In [1]: import numpy as np

In [2]: import numpy.linalg as la

In [3]: np.set_printoptions(suppress=True, linewidth=100)

In [4]: rnd = lambda a: np.round(a, 2) + 0

In [5]: X = np.load("mat.npy")

In [6]: X
Out[6]: 
array([[ 1.45, -1.11,  0.67, -0.77],
       [-1.11, -0.16,  1.07, -1.61],
       [ 0.67,  1.07,  2.57,  0.6 ],
       [-0.77, -1.61,  0.6 ,  2.14]])

In [7]: # symmetric

In [8]: Y = X / np.sqrt((X ** 2).mean(axis=1, keepdims=True))

In [9]: la.matrix_rank(Y) == la.matrix_rank(X)
Out[9]: np.True_

In [10]: rnd(la.norm(Y, axis=1))
Out[10]: array([2., 2., 2., 2.])

In [11]: x0 = np.array([3, 1, 2, 3])

In [12]: rnd(X @ x0)
Out[12]: array([ 2.27, -6.18, 10.02,  3.7 ])

In [13]: rnd((X * x0).sum(axis=1))
Out[13]: array([ 2.27, -6.18, 10.02,  3.7 ])

In [14]: la.norm(X @ x0) <= la.norm(X, 2) * la.norm(x0) + 1e-9
Out[14]: np.True_

In [15]: np.sign((X @ x0).round(6))
Out[15]: array([ 1., -1.,  1.,  1.])

In [16]: rnd(X @ (2 * x0))
Out[16]: array([  4.54, -12.36,  20.04,   7.4 ])

In [17]: evals, V = la.eigh(X)

In [18]: rnd(V.T @ V)
Out[18]: 
array([[1., 0., 0., 0.],
       [0., 1., 0., 0.],
       [0., 0., 1., 0.],
       [0., 0., 0., 1.]])

In [19]: rnd(V @ np.diag(evals) @ V.T)
Out[19]: 
array([[ 1.45, -1.11,  0.67, -0.77],
       [-1.11, -0.16,  1.07, -1.61],
       [ 0.67,  1.07,  2.57,  0.6 ],
       [-0.77, -1.61,  0.6 ,  2.14]])

In [20]: rnd(la.eigvalsh(X @ X))
Out[20]: array([4.01, 4.02, 8.98, 9.04])

In [21]: np.unique(evals.round(6) + 0, return_counts=True)[1]
Out[21]: array([1, 1, 1, 1])

In [22]: F = np.load("m.npy")

In [23]: F
Out[23]: 
array([[ -3,  -9,  -9,   6,  -9,   9,   0],
       [  0,   0,   0,   0,   0,   0,   0],
       [  4,  12,  12,  -8,  12, -12,   0],
       [  9,  27,  27, -18,  27, -27,   0]])

In [24]: rnd(la.eigvalsh(X).min())
Out[24]: np.float64(-2.01)

In [25]: [round(float(la.det(X[:i, :i])), 2) + 0 for i in range(1, 5)]
Out[25]: [1.45, -1.46, -6.94, -36.19]

In [26]: def softmax(z):
    ...:     e = np.exp(z - z.max(axis=-1, keepdims=True))
    ...:     return e / e.sum(axis=-1, keepdims=True)
    ...: 

In [27]: rnd(softmax(F[1] + -1))
Out[27]: array([0.14, 0.14, 0.14, 0.14, 0.14, 0.14, 0.14])

In [28]: S = F @ F.T / np.sqrt(7)

In [29]: rnd(softmax(S))
Out[29]: 
array([[1.  , 0.  , 0.  , 0.  ],
       [0.25, 0.25, 0.25, 0.25],
       [0.  , 0.  , 0.  , 1.  ],
       [0.  , 0.  , 0.  , 1.  ]])

In [30]: softmax(S).round(6).argmax(axis=1)
Out[30]: array([0, 0, 3, 3])

In [31]: rnd(softmax(S + np.triu(np.full(S.shape, -np.inf), 1)))
Out[31]: 
array([[1. , 0. , 0. , 0. ],
       [0.5, 0.5, 0. , 0. ],
       [0. , 0. , 1. , 0. ],
       [0. , 0. , 0. , 1. ]])
